>>> import numpy as np
>>> np.set_printoptions(precision=2, suppress=True, linewidth=140)
>>> tidy = lambda a: np.round(a, 2) + 0
>>> K = np.loadtxt("layer16.csv", delimiter=",")
>>> print(K)
[[-1.  0.  0.]
 [ 0.  3.  2.]
 [ 0.  0.  5.]]
>>> # triangular, det is the product of the diagonal
>>> print(np.kron(np.eye(2, dtype=int), K))
[[-1.  0.  0. -0.  0.  0.]
 [ 0.  3.  2.  0.  0.  0.]
 [ 0.  0.  5.  0.  0.  0.]
 [-0.  0.  0. -1.  0.  0.]
 [ 0.  0.  0.  0.  3.  2.]
 [ 0.  0.  0.  0.  0.  5.]]
>>> print(np.poly(K))
[ 1. -7.  7. 15.]
>>> print(np.einsum("ii->", K))
7.0
>>> print(np.allclose(K @ K.T, K.T @ K))
False
>>> print(np.trace(K))
7.0
>>> print((K - K.T) / 2)
[[ 0.  0.  0.]
 [ 0.  0.  1.]
 [ 0. -1.  0.]]
>>> print(tidy(np.linalg.matrix_power(K, 4)))
[[  1.   0.   0.]
 [  0.  81. 544.]
 [  0.   0. 625.]]
>>> ev, vecs = np.linalg.eig(K)
>>> print(tidy(np.sort(np.linalg.eigvals(K @ K))))
[ 1.  9. 25.]
>>> print(np.prod(ev))
-15.0
>>> print(K @ vecs[:, 0] - ev[0] * vecs[:, 0])
[0. 0. 0.]
>>> print(tidy(np.sort(np.linalg.eigvals(K.T))))
[-1.  3.  5.]
>>> vec = np.array([2, 0, -3])
>>> rhs = K @ vec
>>> coef, lr = np.zeros(3), 1 / np.linalg.norm(K, 2) ** 2
>>> for i in range(20):
...     coef -= lr * K.T @ (K @ coef - rhs)
...     if i % 5 == 0: print(i, round(np.linalg.norm(K @ coef - rhs), 2))
... 
0 2.54
5 1.69
10 1.39
15 1.18
>>> print(tidy(coef))
[ 0.97  0.   -3.  ]
>>> print(tidy(np.linalg.cond(K)))
5.54
>>> rng = np.random.default_rng(68)
>>> z = rng.permutation(3)
>>> print(z)
[1 0 2]
>>> M2 = K[z][:, z]
>>> print(np.diag(M2))
[ 3. -1.  5.]
>>> print(np.allclose(M2, K))
False
>>> print(tidy(np.sort(np.abs(np.linalg.eigvals(M2)))))
[1. 3. 5.]
>>> J = np.load("m.npy")
>>> print(J)
[[42 13 17]
 [13 32 11]
 [17 11 30]]
>>> # equal to its transpose
>>> u = np.array([-4, -4, 3])
>>> M2 = J + np.outer(u, np.eye(3)[2])
>>> print(np.linalg.matrix_rank(np.linalg.inv(M2) - np.linalg.inv(J), tol=1e-8))
1
>>> print(M2)
[[42. 13. 13.]
 [13. 32.  7.]
 [17. 11. 33.]]
>>> print(tidy(np.linalg.det(M2) / np.linalg.det(J)), tidy(1 + np.linalg.solve(J, u)[2]))
1.24 1.24
>>> print(np.linalg.matrix_rank(M2 - J))
1
>>> ev, vecs = np.linalg.eig(M2)
>>> print(tidy(np.sort(np.linalg.eigvals(M2.T))))
[21.95 23.65 61.4 ]
>>> print(tidy(M2 @ vecs[:, 0] - ev[0] * vecs[:, 0]))
[0. 0. 0.]
>>> print(tidy(np.sort(np.linalg.eigvals(np.linalg.inv(M2)))))
[0.02 0.04 0.05]
>>> print(tidy(np.linalg.norm(J, 1)), tidy(np.linalg.norm(J, np.inf)))
72.0 72.0
>>> print(J[1] @ J[2])
903
>>> print(tidy(np.linalg.norm(J[1], 1)), tidy(np.linalg.norm(J[1], np.inf)))
56.0 32.0
>>> print(tidy(np.linalg.norm(J, axis=0)))
[47.14 36.25 36.19]
>>> print(np.linalg.norm(J, axis=1).argmax())
0
>>> print(tidy(np.linalg.norm(J, 2)))
63.25
>>> M2 = np.array([[-2, 1, -1, 0], [-2, 1, 1, -1], [0, 1, 0, -1], [1, -1, -2, 1]])
>>> E = np.triu(M2, 1)
>>> print(E)
[[ 0  1 -1  0]
 [ 0  0  1 -1]
 [ 0  0  0 -1]
 [ 0  0  0  0]]
>>> # looks like rank 3
>>> print(np.kron(np.eye(2, dtype=int), E))
[[ 0  1 -1  0  0  0  0  0]
 [ 0  0  1 -1  0  0  0  0]
 [ 0  0  0 -1  0  0  0  0]
 [ 0  0  0  0  0  0  0  0]
 [ 0  0  0  0  0  1 -1  0]
 [ 0  0  0  0  0  0  1 -1]
 [ 0  0  0  0  0  0  0 -1]
 [ 0  0  0  0  0  0  0  0]]
>>> print(np.einsum("ij,ji->", E, E))
0
>>> W0 = np.load("out4.npy")
>>> print(W0)
[[-9 -5  2  6  3  0 -9 -7  7  7]
 [-5 -9 -5  2  6  3  0 -9 -7  7]
 [ 2 -5 -9 -5  2  6  3  0 -9 -7]
 [ 6  2 -5 -9 -5  2  6  3  0 -9]
 [ 3  6  2 -5 -9 -5  2  6  3  0]
 [ 0  3  6  2 -5 -9 -5  2  6  3]
 [-9  0  3  6  2 -5 -9 -5  2  6]
 [-7 -9  0  3  6  2 -5 -9 -5  2]
 [ 7 -7 -9  0  3  6  2 -5 -9 -5]
 [ 7  7 -7 -9  0  3  6  2 -5 -9]]
>>> # equal to its transpose
>>> print(np.allclose(W0 @ W0.T, W0.T @ W0))
True
>>> print(W0 @ W0)
[[ 383  173 -174 -281 -149   88  301  231 -118 -332]
 [ 173  359  114 -155 -233 -149  112  294  182 -118]
 [-174  114  314  175  -86 -233 -188   56  294  231]
 [-281 -155  175  301  130  -86 -266 -188  112  301]
 [-149 -233  -86  130  229  130  -86 -233 -149   88]
 [  88 -149 -233  -86  130  229  130  -86 -233 -149]
 [ 301  112 -188 -266  -86  130  301  175 -155 -281]
 [ 231  294   56 -188 -233  -86  175  314  114 -174]
 [-118  182  294  112 -149 -233 -155  114  359  173]
 [-332 -118  231  301   88 -149 -281 -174  173  383]]
>>> print((W0 + W0.T) / 2)
[[-9. -5.  2.  6.  3.  0. -9. -7.  7.  7.]
 [-5. -9. -5.  2.  6.  3.  0. -9. -7.  7.]
 [ 2. -5. -9. -5.  2.  6.  3.  0. -9. -7.]
 [ 6.  2. -5. -9. -5.  2.  6.  3.  0. -9.]
 [ 3.  6.  2. -5. -9. -5.  2.  6.  3.  0.]
 [ 0.  3.  6.  2. -5. -9. -5.  2.  6.  3.]
 [-9.  0.  3.  6.  2. -5. -9. -5.  2.  6.]
 [-7. -9.  0.  3.  6.  2. -5. -9. -5.  2.]
 [ 7. -7. -9.  0.  3.  6.  2. -5. -9. -5.]
 [ 7.  7. -7. -9.  0.  3.  6.  2. -5. -9.]]
>>> print(np.trace(W0))
-90
>>> ev, vecs = np.linalg.eigh(W0)
>>> vec = np.array([3, -3, -3, 3, -2, 0, 0, -1, -2, -3])
>>> print(np.abs(W0).sum(axis=1).max(), tidy(np.abs(ev).max()))
55 41.06
>>> print(tidy(np.linalg.eigvalsh(W0[1:, 1:])))
[-34.88 -32.62  -8.01  -7.65  -4.44  -1.99  -1.53   3.25   6.87]
>>> print(vec @ W0 @ vec)
-530
>>> t = np.radians(15)
>>> r_ = np.eye(10)
>>> r_[6, 6] = r_[0, 0] = np.cos(t)
>>> r_[6, 0], r_[0, 6] = -np.sin(t), np.sin(t)
>>> print(tidy(r_))
[[ 0.97  0.    0.    0.    0.    0.    0.26  0.    0.    0.  ]
 [ 0.    1.    0.    0.    0.    0.    0.    0.    0.    0.  ]
 [ 0.    0.    1.    0.    0.    0.    0.    0.    0.    0.  ]
 [ 0.    0.    0.    1.    0.    0.    0.    0.    0.    0.  ]
 [ 0.    0.    0.    0.    1.    0.    0.    0.    0.    0.  ]
 [ 0.    0.    0.    0.    0.    1.    0.    0.    0.    0.  ]
 [-0.26  0.    0.    0.    0.    0.    0.97  0.    0.    0.  ]
 [ 0.    0.    0.    0.    0.    0.    0.    1.    0.    0.  ]
 [ 0.    0.    0.    0.    0.    0.    0.    0.    1.    0.  ]
 [ 0.    0.    0.    0.    0.    0.    0.    0.    0.    1.  ]]
>>> M2 = W0 @ r_.T
>>> print(np.allclose(np.linalg.norm(W0, axis=1), np.linalg.norm(M2, axis=1)))
True
>>> print(tidy(np.linalg.svd(W0, compute_uv=False)), tidy(np.linalg.svd(M2, compute_uv=False)))
[41.06 34.45  8.52  7.96  7.78  7.21  5.59  3.81  1.69  1.35] [41.06 34.45  8.52  7.96  7.78  7.21  5.59  3.81  1.69  1.35]
>>> print(tidy(np.linalg.det(r_)), tidy(np.trace(r_)))
1.0 9.93
>>> T = np.stack([W0, -2 * W0, W0[::-1]])
>>> print(T.shape)
(3, 10, 10)
>>> print(T.sum(axis=0))
[[ 16  12  -9 -15  -3   3  15   9 -12 -16]
 [ 12   2  -4  -2  -3   3   2   4  -2 -12]
 [ -9  -4   9   8   4  -4  -8  -9   4   9]
 [-15  -2   8  15   7  -7 -15  -8   2  15]
 [ -3  -3   4   7   4  -4  -7  -4   3   3]
 [  3   3  -4  -7  -4   4   7   4  -3  -3]
 [ 15   2  -8 -15  -7   7  15   8  -2 -15]
 [  9   4  -9  -8  -4   4   8   9  -4  -9]
 [-12  -2   4   2   3  -3  -2  -4   2  12]
 [-16 -12   9  15   3  -3 -15  -9  12  16]]
>>> print(tidy(np.linalg.norm(T, axis=(1, 2))))
[ 56.32 112.64  56.32]
>>> print(np.abs(np.diag(np.linalg.qr(E)[1])) > 1e-9)
[False False False False]
>>> print(np.linalg.lstsq(E[:-1].T, E[-1])[2])
3
>>> print(tidy(E @ np.linalg.pinv(E) @ E))
[[ 0.  1. -1.  0.]
 [ 0.  0.  1. -1.]
 [ 0.  0.  0. -1.]
 [ 0.  0.  0.  0.]]
>>> print(np.unique(E.round(6), axis=0).shape)
(4, 4)
>>> data = np.loadtxt("test4.csv", delimiter=",")
>>> print(data)
[[ 0.73 -2.81 -1.26  0.18]
 [ 0.26  0.86  0.16 -0.91]
 [ 1.35 -1.17 -0.79 -1.87]
 [ 0.7  -0.64 -0.38 -0.88]
 [ 0.04  0.01 -0.05  0.01]
 [-0.75  0.65  0.41  0.86]
 [ 0.6   1.64  0.46 -2.11]
 [ 0.37 -1.3  -0.6   0.21]
 [ 0.26  0.8   0.19 -0.99]
 [ 0.64  1.54  0.31 -1.96]
 [ 0.73 -0.63 -0.36 -1.  ]
 [ 0.05  0.12  0.01  0.06]
 [-0.92 -0.18  0.2   1.87]
 [ 0.37  0.78  0.15 -1.06]
 [-1.31 -1.1  -0.06  2.85]
 [-0.37 -0.76 -0.17  0.89]
 [-0.67 -1.54 -0.42  1.94]
 [-1.12  1.97  1.    0.94]
 [-0.19  2.25  0.81 -1.16]
 [ 1.33  1.   -0.06 -2.87]
 [ 0.75 -2.86 -1.19  0.29]
 [ 1.7  -0.43 -0.61 -2.78]
 [-1.96 -0.36  0.43  3.67]
 [-1.04 -0.22  0.15  1.9 ]
 [-0.45  1.35  0.64 -0.07]
 [ 0.88  0.22 -0.22 -1.9 ]
 [-1.39  1.18  0.73  1.77]
 [ 0.33  0.83  0.32 -0.89]
 [-0.38  1.43  0.55 -0.14]
 [-1.04 -0.17  0.23  1.91]]
>>> U, sv, Vt = np.linalg.svd(data)
>>> print(np.argmax(sv[:-1] / (sv[1:] + 1e-6)) + 1)
2
>>> M2 = U[:, :2] @ np.diag(sv[:2]) @ Vt[:2]
>>> print(tidy(np.abs(data - M2).max()))
0.09
>>> print(np.linalg.matrix_rank(M2))
2
>>> print(tidy(np.linalg.norm(data - M2, 2)), tidy(sv[2]))
0.29 0.29
>>> vec = np.array([0, 1, 3, 3])
>>> rhs = data @ vec
>>> print(tidy(np.linalg.solve(data.T @ data, data.T @ rhs)))
[0. 1. 3. 3.]
>>> print(tidy(np.linalg.pinv(data) @ data))
[[1. 0. 0. 0.]
 [0. 1. 0. 0.]
 [0. 0. 1. 0.]
 [0. 0. 0. 1.]]
>>> rhs = rhs + 0.02 * rng.normal(size=30)
>>> print(tidy(rhs))
[ -6.04  -1.39  -9.12  -4.4   -0.11   4.47  -3.34  -2.45  -1.59  -3.45  -4.68   0.34   6.04  -1.95   7.25   1.43   3.03   7.8    1.2
  -7.77  -5.55 -10.57  11.93   5.95   3.03  -6.19   8.68  -0.88   2.66   6.26]
>>> coef, *_ = np.linalg.lstsq(data, rhs)
>>> print(tidy(coef))
[0.04 1.02 2.97 3.03]
>>> print(tidy(np.linalg.norm(rhs - data @ coef)))
0.1
>>> print(tidy(data.T @ (rhs - data @ coef)))
[0. 0. 0. 0.]
>>> print(coef.round())
[0. 1. 3. 3.]
>>> C2 = np.cov(data, rowvar=False)
>>> print(tidy(np.corrcoef(data[:, 1], data[:, 0])[0, 1]))
-0.16
>>> print(tidy(np.median(data, axis=0)))
[ 0.16  0.06  0.15 -0.03]
>>> print(np.argwhere(np.triu(np.abs(np.corrcoef(data.T)) > 0.8, 1)))
[[0 3]
 [1 2]]
>>> print(tidy(np.corrcoef(data.T)))
[[ 1.   -0.16 -0.57 -0.9 ]
 [-0.16  1.    0.89 -0.28]
 [-0.57  0.89  1.    0.17]
 [-0.9  -0.28  0.17  1.  ]]
>>> print(np.argsort(-data.std(axis=0).round(6), kind="stable"))
[3 1 0 2]
>>> hat = data @ np.linalg.solve(data.T @ data, data.T)
>>> print(np.allclose(hat @ hat, hat))
True
>>> M2 = data / np.sqrt((data ** 2).mean(axis=1, keepdims=True))
>>> print(tidy(M2[22]))
[-0.93 -0.17  0.2   1.75]
>>> M = np.loadtxt("data.csv", delimiter=",")
>>> print(M)
[[-0.87  0.61 -0.06 -0.51  0.53  0.31  1.9   1.75  0.75]
 [-0.39 -1.13  1.03  1.9   0.19  0.85  0.6   0.24 -1.31]
 [ 1.54 -2.09  1.01  0.42  0.52 -0.48 -0.09  0.6   0.48]
 [-0.01  0.48  2.62  0.23 -1.09  0.75  0.13 -0.23 -0.04]
 [ 1.03  0.64  0.62 -1.06  0.1   0.52  0.18  2.03 -1.26]
 [ 2.13 -0.28  0.56  0.16 -0.82 -1.03  0.36  1.48 -0.02]
 [-1.43 -1.23 -1.09  0.55 -0.67  0.42  0.96  0.93 -1.24]
 [ 1.24 -0.58  0.82  1.15  1.57  0.4   0.92 -1.09 -0.69]
 [ 1.11  0.24 -0.14  0.04 -2.44  0.64 -0.9   0.21  0.69]
 [ 2.04  0.19 -0.36 -0.53 -1.67  0.41  1.15  0.21 -0.27]
 [ 1.36 -0.07 -1.47 -1.53 -1.34  0.38 -0.36 -0.57  0.52]
 [-0.69  0.6  -1.47  1.68  0.79 -0.76  1.28 -0.58  0.12]
 [ 0.2  -1.42 -1.26 -1.39  1.14  0.26 -0.39 -1.22 -0.65]]
>>> hat = M @ np.linalg.solve(M.T @ M, M.T)
>>> print(tidy(np.linalg.eigvalsh(hat)))
[0. 0. 0. 0. 1. 1. 1. 1. 1. 1. 1. 1. 1.]
>>> print(tidy(hat @ M[:, 5]))
[ 0.31  0.85 -0.48  0.75  0.52 -1.03  0.42  0.4   0.64  0.41  0.38 -0.76  0.26]
>>> print(np.linalg.matrix_rank(np.eye(13) - hat))
4
>>> vec = np.array([0, 2, 2, 2, 2, 2, 0, 2, 2])
>>> rhs = M @ vec
>>> coef, lr = np.zeros(9), 1 / np.linalg.norm(M, 2) ** 2
>>> for i in range(150):
...     coef -= lr * M.T @ (M @ coef - rhs)
...     if i % 50 == 0: print(i, round(np.linalg.norm(M @ coef - rhs), 2))
... 
0 7.69
50 0.56
100 0.09
>>> print(tidy(np.linalg.cond(M)))
5.31
>>> M2 = M + rng.integers(-2, 3, (13, 8)) @ rng.integers(-2, 3, (8, 9))
>>> print(tidy(M2))
[[  0.13  -6.39  -2.06   3.49  -3.47   0.31   8.9   -7.25   7.75]
 [  3.61  -2.13  -4.97  -3.1    3.19  -0.15   2.6    4.24  -6.31]
 [  2.54   2.91   6.01   4.42  -3.48  -3.48  -1.09   3.6    6.48]
 [  7.99   2.48  -0.38  -7.77  -4.09   6.75   3.13   8.77  -5.04]
 [-16.97  -0.36   6.62  -3.06  16.1   -1.48 -10.82   2.03  -4.26]
 [  8.13   6.72   2.56   6.16 -12.82  -5.03   5.36  -6.52   0.98]
 [ -5.43   5.77  -1.09  -8.45   2.33  -5.58  -0.04   2.93   0.76]
 [  3.24  -2.58   6.82  18.15  -7.43   3.4   -2.08  -9.09   3.31]
 [ -1.89  -2.76  -1.14  -7.96   2.56   4.64   0.1    7.21   2.69]
 [ -8.96  -5.81   5.64   3.47  -0.67   7.41  -0.85  -8.79   3.73]
 [  0.36  -2.07   2.53   0.47 -10.34   6.38   4.64  -7.57   9.52]
 [  4.31   2.6    1.53   4.68 -11.21   5.24   4.28  -2.58   6.12]
 [-10.8   -6.42  -1.26  -9.39  15.14   4.26  -5.39   1.78  -7.65]]
>>> print(tidy(M2 - M))
[[  1.  -7.  -2.   4.  -4.   0.   7.  -9.   7.]
 [  4.  -1.  -6.  -5.   3.  -1.   2.   4.  -5.]
 [  1.   5.   5.   4.  -4.  -3.  -1.   3.   6.]
 [  8.   2.  -3.  -8.  -3.   6.   3.   9.  -5.]
 [-18.  -1.   6.  -2.  16.  -2. -11.   0.  -3.]
 [  6.   7.   2.   6. -12.  -4.   5.  -8.   1.]
 [ -4.   7.   0.  -9.   3.  -6.  -1.   2.   2.]
 [  2.  -2.   6.  17.  -9.   3.  -3.  -8.   4.]
 [ -3.  -3.  -1.  -8.   5.   4.   1.   7.   2.]
 [-11.  -6.   6.   4.   1.   7.  -2.  -9.   4.]
 [ -1.  -2.   4.   2.  -9.   6.   5.  -7.   9.]
 [  5.   2.   3.   3. -12.   6.   3.  -2.   6.]
 [-11.  -5.   0.  -8.  14.   4.  -5.   3.  -7.]]
>>> print(np.linalg.matrix_rank(M2 - M, tol=1e-8))
8
>>> print(np.abs(M2 - M).sum(axis=1))
[41. 31. 32. 47. 59. 51. 34. 54. 34. 50. 45. 42. 57.]
>>> u, v = M[8], M[0]
>>> print(tidy(u @ v))
-2.75
>>> p = (u @ v) / (u @ u) * u
>>> print(tidy(np.linalg.norm(u + v) ** 2 + np.linalg.norm(u - v) ** 2))
36.02
>>> print(tidy(np.outer(u, v)))
[[-0.97  0.68 -0.07 -0.57  0.59  0.34  2.11  1.94  0.83]
 [-0.21  0.15 -0.01 -0.12  0.13  0.07  0.46  0.42  0.18]
 [ 0.12 -0.09  0.01  0.07 -0.07 -0.04 -0.27 -0.25 -0.11]
 [-0.03  0.02  0.   -0.02  0.02  0.01  0.08  0.07  0.03]
 [ 2.12 -1.49  0.15  1.24 -1.29 -0.76 -4.64 -4.27 -1.83]
 [-0.56  0.39 -0.04 -0.33  0.34  0.2   1.22  1.12  0.48]
 [ 0.78 -0.55  0.05  0.46 -0.48 -0.28 -1.71 -1.58 -0.68]
 [-0.18  0.13 -0.01 -0.11  0.11  0.07  0.4   0.37  0.16]
 [-0.6   0.42 -0.04 -0.35  0.37  0.21  1.31  1.21  0.52]]
>>> print(tidy(p))
[-0.34 -0.07  0.04 -0.01  0.75 -0.2   0.27 -0.06 -0.21]
>>> print(tidy((v - p) @ u))
0.0
